$ python3 -q
>>> import numpy as np
>>> np.set_printoptions(precision=1, suppress=True, linewidth=120, sign=" ")
>>> arr = np.load("arr.npy")
>>> arr
array([[  6,  -5,  10,  23,  17,  13,  14,  11,  33,  31,  19,   5,  12],
       [ -3,  -5, -23,  -9, -22, -11,  -5, -18,  -9, -10,  -4, -10, -21],
       [  0,   3,  -4, -13,  -9,  -3,  -8,  -3, -15, -15,  -7,  -1,  -6],
       [ 15,   4,  33,  19,  29,  16,  12,  23,  27,  25,  15,  10,  24],
       [  5,  -5, -27, -16, -31,  -8,  -9, -19,  -9, -13,   0, -11, -29],
       [-16,   1, -18, -16, -19, -29,  -9, -25, -36, -31, -27, -14, -17],
       [ 23,   3,  27,  13,  18,  15,   9,  18,  27,  22,  18,   6,  13],
       [  3,  -5, -17,  -6, -13,  16,  -5,   3,   9,   5,  14,   5,  -9],
       [-12,  -1,   2,  10,   7, -19,   7, -11,  -6,  -1, -13,  -8,   3],
       [-10,   4,  -8, -17, -10,  -8, -11,  -6, -27, -24, -16,  -1,  -5]])
>>> # rank 4
>>> np.linalg.cond(arr) > 100
np.True_
>>> np.round(np.linalg.norm(arr, 2) / np.linalg.norm(arr), 1)
np.float64(0.9)
>>> np.argsort(-np.linalg.norm(arr, axis=0).round(6), kind="stable")[:3]
array([ 8,  9,  2])
>>> x = np.array([1, 2, 0, 1, 2, 2, 1, 1, 2, 2, 1, 2, 1])
>>> arr @ (2 * x)
array([ 546, -388, -234,  660, -444, -732,  552,   68, -144, -394])
>>> np.sign((arr @ x).round(6))
array([ 1, -1, -1,  1, -1, -1,  1,  1, -1, -1])
>>> x @ arr
Traceback (most recent call last):
  File "<python-input-11>", line 1, in <module>
    x @ arr
    ~~^~~~~
ValueError: matmul: Input operand 1 has a mismatch in its core dimension 0, with gufunc signature (n?,k),(k,m?)->(n?,m?) (size 10 is different from 13)
>>> np.linalg.norm(arr @ x) <= np.linalg.norm(arr, 2) * np.linalg.norm(x) + 1e-9
np.True_
>>> arr * x
array([[  6, -10,   0,  23,  34,  26,  14,  11,  66,  62,  19,  10,  12],
       [ -3, -10,   0,  -9, -44, -22,  -5, -18, -18, -20,  -4, -20, -21],
       [  0,   6,   0, -13, -18,  -6,  -8,  -3, -30, -30,  -7,  -2,  -6],
       [ 15,   8,   0,  19,  58,  32,  12,  23,  54,  50,  15,  20,  24],
       [  5, -10,   0, -16, -62, -16,  -9, -19, -18, -26,   0, -22, -29],
       [-16,   2,   0, -16, -38, -58,  -9, -25, -72, -62, -27, -28, -17],
       [ 23,   6,   0,  13,  36,  30,   9,  18,  54,  44,  18,  12,  13],
       [  3, -10,   0,  -6, -26,  32,  -5,   3,  18,  10,  14,  10,  -9],
       [-12,  -2,   0,  10,  14, -38,   7, -11, -12,  -2, -13, -16,   3],
       [-10,   8,   0, -17, -20, -16, -11,  -6, -54, -48, -16,  -2,  -5]])
>>> left, sv, vt = np.linalg.svd(arr)
>>> V = vt[:(sv > 1e-8).sum()]
>>> rng = np.random.default_rng(29)
>>> x = arr[7] + 4 * arr[3] + rng.integers(2) * np.eye(13)[2]
>>> x
array([  63.,   11.,  116.,   70.,  103.,   80.,   43.,   95.,  117.,  105.,   74.,   45.,   87.])
>>> np.diag(V.T @ V)
array([ 0.6,  0.1,  0.5,  0.3,  0.3,  0.4,  0.1,  0.3,  0.4,  0.3,  0.2,  0.2,  0.3])
>>> np.round(arr @ np.linalg.pinv(arr) @ arr, 1) + 0
array([[  6.,  -5.,  10.,  23.,  17.,  13.,  14.,  11.,  33.,  31.,  19.,   5.,  12.],
       [ -3.,  -5., -23.,  -9., -22., -11.,  -5., -18.,  -9., -10.,  -4., -10., -21.],
       [  0.,   3.,  -4., -13.,  -9.,  -3.,  -8.,  -3., -15., -15.,  -7.,  -1.,  -6.],
       [ 15.,   4.,  33.,  19.,  29.,  16.,  12.,  23.,  27.,  25.,  15.,  10.,  24.],
       [  5.,  -5., -27., -16., -31.,  -8.,  -9., -19.,  -9., -13.,   0., -11., -29.],
       [-16.,   1., -18., -16., -19., -29.,  -9., -25., -36., -31., -27., -14., -17.],
       [ 23.,   3.,  27.,  13.,  18.,  15.,   9.,  18.,  27.,  22.,  18.,   6.,  13.],
       [  3.,  -5., -17.,  -6., -13.,  16.,  -5.,   3.,   9.,   5.,  14.,   5.,  -9.],
       [-12.,  -1.,   2.,  10.,   7., -19.,   7., -11.,  -6.,  -1., -13.,  -8.,   3.],
       [-10.,   4.,  -8., -17., -10.,  -8., -11.,  -6., -27., -24., -16.,  -1.,  -5.]])
>>> np.linalg.lstsq(arr[:-1].T, arr[-1])[2]
np.int32(4)
>>> np.allclose(arr[:-1].T @ np.linalg.lstsq(arr[:-1].T, arr[-1])[0], arr[-1])
True
>>> r = np.linalg.matrix_rank(arr)
>>> r
np.int64(4)
>>> ns = np.linalg.svd(arr)[2][r:].T
>>> np.allclose(arr @ ns, 0)
True
>>> J = np.loadtxt("test17.csv", delimiter=",")
>>> J.round(1) + 0
array([[-0.2,  0.4,  0. ,  0.3,  0.3,  0.5,  0.3,  0. ,  0.5,  0. ],
       [ 0. , -0.4,  0.3,  0.3, -0.1,  0.6, -0.4, -0.2, -0.3,  0. ],
       [-0.4, -0.2,  0. , -0.6,  0. ,  0.1, -0.2, -0.1,  0.2,  0.6],
       [-0.1,  0.3,  0.6, -0.4, -0.2,  0. , -0.1, -0.1,  0.2, -0.5],
       [ 0. , -0.1,  0.3,  0.3,  0. , -0.4,  0.2, -0.7,  0.2,  0.3],
       [-0.5, -0.4, -0.1,  0.4, -0.5, -0.1, -0.1,  0.2,  0.3, -0.2],
       [-0.4,  0.3,  0.2,  0.3,  0.5, -0.3, -0.4,  0.2, -0.3,  0.1],
       [-0.1, -0.6,  0.1, -0.2,  0.6,  0. ,  0.3,  0.1,  0. , -0.3],
       [ 0.1, -0.1,  0.6,  0. , -0.2,  0. ,  0.4,  0.6, -0.1,  0.4],
       [ 0.5, -0.2,  0.1,  0. ,  0.2, -0.1, -0.5,  0.2,  0.6,  0.1]])
>>> out = J / np.sqrt((J ** 2).mean(axis=1, keepdims=True))
>>> out[6]
array([-1.2,  0.9,  0.8,  1. ,  1.5, -1. , -1.3,  0.5, -0.8,  0.4])
>>> np.linalg.norm(out, axis=1)
array([ 3.2,  3.2,  3.2,  3.2,  3.2,  3.2,  3.2,  3.2,  3.2,  3.2])
>>> np.round(np.linalg.pinv(J), 1) + 0
array([[-0.2,  0. , -0.4, -0.1,  0. , -0.5, -0.4, -0.1,  0.1,  0.5],
       [ 0.4, -0.4, -0.2,  0.3, -0.1, -0.4,  0.3, -0.6, -0.1, -0.2],
       [ 0. ,  0.3,  0. ,  0.6,  0.3, -0.1,  0.2,  0.1,  0.6,  0.1],
       [ 0.3,  0.3, -0.6, -0.4,  0.3,  0.4,  0.3, -0.2,  0. ,  0. ],
       [ 0.3, -0.1,  0. , -0.2,  0. , -0.5,  0.5,  0.6, -0.2,  0.2],
       [ 0.5,  0.6,  0.1,  0. , -0.4, -0.1, -0.3,  0. ,  0. , -0.1],
       [ 0.3, -0.4, -0.2, -0.1,  0.2, -0.1, -0.4,  0.3,  0.4, -0.5],
       [ 0. , -0.2, -0.1, -0.1, -0.7,  0.2,  0.2,  0.1,  0.6,  0.2],
       [ 0.5, -0.3,  0.2,  0.2,  0.2,  0.3, -0.3,  0. , -0.1,  0.6],
       [ 0. ,  0. ,  0.6, -0.5,  0.3, -0.2,  0.1, -0.3,  0.4,  0.1]])
>>> np.linalg.norm(J, axis=0)
array([ 1.,  1.,  1.,  1.,  1.,  1.,  1.,  1.,  1.,  1.])
>>> np.round(J.T @ J, 1) + 0
array([[ 1.,  0.,  0.,  0.,  0.,  0.,  0.,  0.,  0.,  0.],
       [ 0.,  1.,  0.,  0.,  0.,  0.,  0.,  0.,  0.,  0.],
       [ 0.,  0.,  1.,  0.,  0.,  0.,  0.,  0.,  0.,  0.],
       [ 0.,  0.,  0.,  1.,  0.,  0.,  0.,  0.,  0.,  0.],
       [ 0.,  0.,  0.,  0.,  1.,  0.,  0.,  0.,  0.,  0.],
       [ 0.,  0.,  0.,  0.,  0.,  1.,  0.,  0.,  0.,  0.],
       [ 0.,  0.,  0.,  0.,  0.,  0.,  1.,  0.,  0.,  0.],
       [ 0.,  0.,  0.,  0.,  0.,  0.,  0.,  1.,  0.,  0.],
       [ 0.,  0.,  0.,  0.,  0.,  0.,  0.,  0.,  1.,  0.],
       [ 0.,  0.,  0.,  0.,  0.,  0.,  0.,  0.,  0.,  1.]])
>>> np.linalg.svd(J, compute_uv=False)
array([ 1.,  1.,  1.,  1.,  1.,  1.,  1.,  1.,  1.,  1.])
>>> np.round(J @ J.T, 1) + 0
array([[ 1.,  0.,  0.,  0.,  0.,  0.,  0.,  0.,  0.,  0.],
       [ 0.,  1.,  0.,  0.,  0.,  0.,  0.,  0.,  0.,  0.],
       [ 0.,  0.,  1.,  0.,  0.,  0.,  0.,  0.,  0.,  0.],
       [ 0.,  0.,  0.,  1.,  0.,  0.,  0.,  0.,  0.,  0.],
       [ 0.,  0.,  0.,  0.,  1.,  0.,  0.,  0.,  0.,  0.],
       [ 0.,  0.,  0.,  0.,  0.,  1.,  0.,  0.,  0.,  0.],
       [ 0.,  0.,  0.,  0.,  0.,  0.,  1.,  0.,  0.,  0.],
       [ 0.,  0.,  0.,  0.,  0.,  0.,  0.,  1.,  0.,  0.],
       [ 0.,  0.,  0.,  0.,  0.,  0.,  0.,  0.,  1.,  0.],
       [ 0.,  0.,  0.,  0.,  0.,  0.,  0.,  0.,  0.,  1.]])
>>> r0 = np.array([1, 1, -1, 2, -2, 0, 2])
>>> X = r0[np.abs(np.subtract.outer(np.arange(7), np.arange(7)))]
>>> X
array([[ 1,  1, -1,  2, -2,  0,  2],
       [ 1,  1,  1, -1,  2, -2,  0],
       [-1,  1,  1,  1, -1,  2, -2],
       [ 2, -1,  1,  1,  1, -1,  2],
       [-2,  2, -1,  1,  1,  1, -1],
       [ 0, -2,  2, -1,  1,  1,  1],
       [ 2,  0, -2,  2, -1,  1,  1]])
>>> # equal to its transpose
>>> evals, V = np.linalg.eigh(X)
>>> x = np.array([0, 4, 3, 4, 0, 1, 1])
>>> np.linalg.eigvalsh(X[1:, 1:])
array([-5.4,  0.1,  1.5,  2.3,  3.5,  3.9])
>>> V * np.abs(evals) @ V.T
array([[ 3.3, -0.7, -0.1,  0.7, -0.1, -0.9,  1.6],
       [-0.7,  3. , -0.8,  0.9, -0.1, -0.2, -0.9],
       [-0.1, -0.8,  3.2, -1. ,  0.9, -0.1, -0.1],
       [ 0.7,  0.9, -1. ,  2.9, -1. ,  0.9,  0.7],
       [-0.1, -0.1,  0.9, -1. ,  3.2, -0.8, -0.1],
       [-0.9, -0.2, -0.1,  0.9, -0.8,  3. , -0.7],
       [ 1.6, -0.9, -0.1,  0.7, -0.1, -0.7,  3.3]])
>>> (np.sign(V[:, -1].round(6)) == np.sign(V[0, -1].round(6))).astype(int)
array([ 1,  0,  0,  1,  0,  0,  1])
>>> lab = rng.permutation(7)
>>> lab
array([ 5,  3,  0,  6,  1,  2,  4])
>>> out = X[lab][:, lab]
>>> out
array([[ 1, -1,  0,  1, -2,  2,  1],
       [-1,  1,  2,  2, -1,  1,  1],
       [ 0,  2,  1,  2,  1, -1, -2],
       [ 1,  2,  2,  1,  0, -2, -1],
       [-2, -1,  1,  0,  1,  1,  2],
       [ 2,  1, -1, -2,  1,  1, -1],
       [ 1,  1, -2, -1,  2, -1,  1]])
>>> np.sort(np.abs(np.linalg.eigvals(out)))
array([ 0.7,  1.6,  2. ,  2.4,  3.6,  5.7,  5.8])
>>> round(float(np.linalg.det(out)), 1), round(float(np.linalg.det(X[lab])), 1)
(696.0, -696.0)
>>> out = X[0, 0] * X[1:] - np.outer(X[1:, 0], X[0])
>>> out
array([[ 0,  0,  2, -3,  4, -2, -2],
       [ 0,  2,  0,  3, -3,  2,  0],
       [ 0, -3,  3, -3,  5, -1, -2],
       [ 0,  4, -3,  5, -3,  1,  3],
       [ 0, -2,  2, -1,  1,  1,  1],
       [ 0, -2,  0, -2,  3,  1, -3]])
>>> X[:, 0] / X[0, 0]
array([ 1.,  1., -1.,  2., -2.,  0.,  2.])
>>> cov = out.T @ out
>>> np.linalg.matrix_rank(cov)
np.int64(6)
>>> (out @ out.T).shape
(6, 6)
>>> np.linalg.eigvalsh(cov)[::-1]
array([ 193. ,   13.4,   10.2,    5.9,    4.8,    0.6,    0. ])
>>> out = X + rng.integers(-2, 3, (7, 6)) @ rng.integers(-2, 3, (6, 7))
>>> out
array([[  0,  -2,  -5,  -1,   1,   6,  -5],
       [  4,   2,   1,  -5,  -3,   2,  -7],
       [ -2,  -1,   3,  11,  -2,   8,   4],
       [ -1,  13,  14,  -2, -13,  -7,   0],
       [ -6,   8,   2,   4, -11,   7,  -5],
       [ -5,   3,   2,   1, -11,  -1,   0],
       [  4,  -6,  -8,   4,   6,   6,   2]])
>>> np.abs(out - X).sum(axis=1)
array([ 27,  24,  28,  55,  38,  27,  29])
>>> np.linalg.matrix_rank(out - X, tol=1e-8)
np.int64(6)
>>> out - X
array([[ -1,  -3,  -4,  -3,   3,   6,  -7],
       [  3,   1,   0,  -4,  -5,   4,  -7],
       [ -1,  -2,   2,  10,  -1,   6,   6],
       [ -3,  14,  13,  -3, -14,  -6,  -2],
       [ -4,   6,   3,   3, -12,   6,  -4],
       [ -5,   5,   0,   2, -12,  -2,  -1],
       [  2,  -6,  -6,   2,   7,   5,   1]])
>>> np.round(np.linalg.svd(out - X, compute_uv=False), 1) + 0
array([ 32.9,  16. ,  15.8,   7.5,   4.2,   1.3,   0. ])
>>> mat = np.load("dump.npy")
>>> mat.round(1) + 0
array([[ 0. ,  0. ,  0. ,  0.1,  0. ,  0. ,  0. ,  0.1,  0. ],
       [ 0. ,  0.1, -0.1, -0.2,  0.1,  0. , -0.1, -0.2, -0.1],
       [ 0. , -0.1,  0. ,  0.1,  0. ,  0. ,  0. ,  0.1,  0. ],
       [ 0.1, -0.2,  0.1,  0.3, -0.1,  0. ,  0.1,  0.4,  0.1],
       [ 0. ,  0.1,  0. , -0.1,  0. ,  0. ,  0. , -0.1,  0. ],
       [ 0. ,  0. ,  0. ,  0. ,  0. ,  0. ,  0. ,  0. ,  0. ],
       [ 0. , -0.1,  0. ,  0.1,  0. ,  0. ,  0. ,  0.1,  0. ],
       [ 0.1, -0.2,  0.1,  0.4, -0.1,  0. ,  0.1,  0.4,  0.1],
       [ 0. , -0.1,  0. ,  0.1,  0. ,  0. ,  0. ,  0.1,  0. ]])
>>> O, r_ = np.linalg.qr(X)
>>> np.allclose(r_.T @ r_, X.T @ X)
True
>>> round(np.trace(O @ O.T), 1)
np.float64(7.0)
>>> np.abs(np.diag(r_))
array([ 3.9,  3.2,  3. ,  2.5,  2.6,  1.7,  1.7])
>>> np.round(abs(r_[0, 0]), 1), np.round(np.linalg.norm(X[:, 0]), 1)
(np.float64(3.9), np.float64(3.9))
>>> r_
array([[-3.9,  1.3,  0.3, -1. ,  0.3,  1.5, -3.1],
       [ 0. , -3.2,  2. , -2. ,  0.7,  0.3,  0.6],
       [ 0. ,  0. , -3. ,  1.3, -1.8,  1. ,  0.5],
       [ 0. ,  0. ,  0. ,  2.5, -1.6,  2.3,  0.6],
       [ 0. ,  0. ,  0. ,  0. , -2.6,  0.4, -0.4],
       [ 0. ,  0. ,  0. ,  0. ,  0. , -1.7,  1.2],
       [ 0. ,  0. ,  0. ,  0. ,  0. ,  0. , -1.7]])
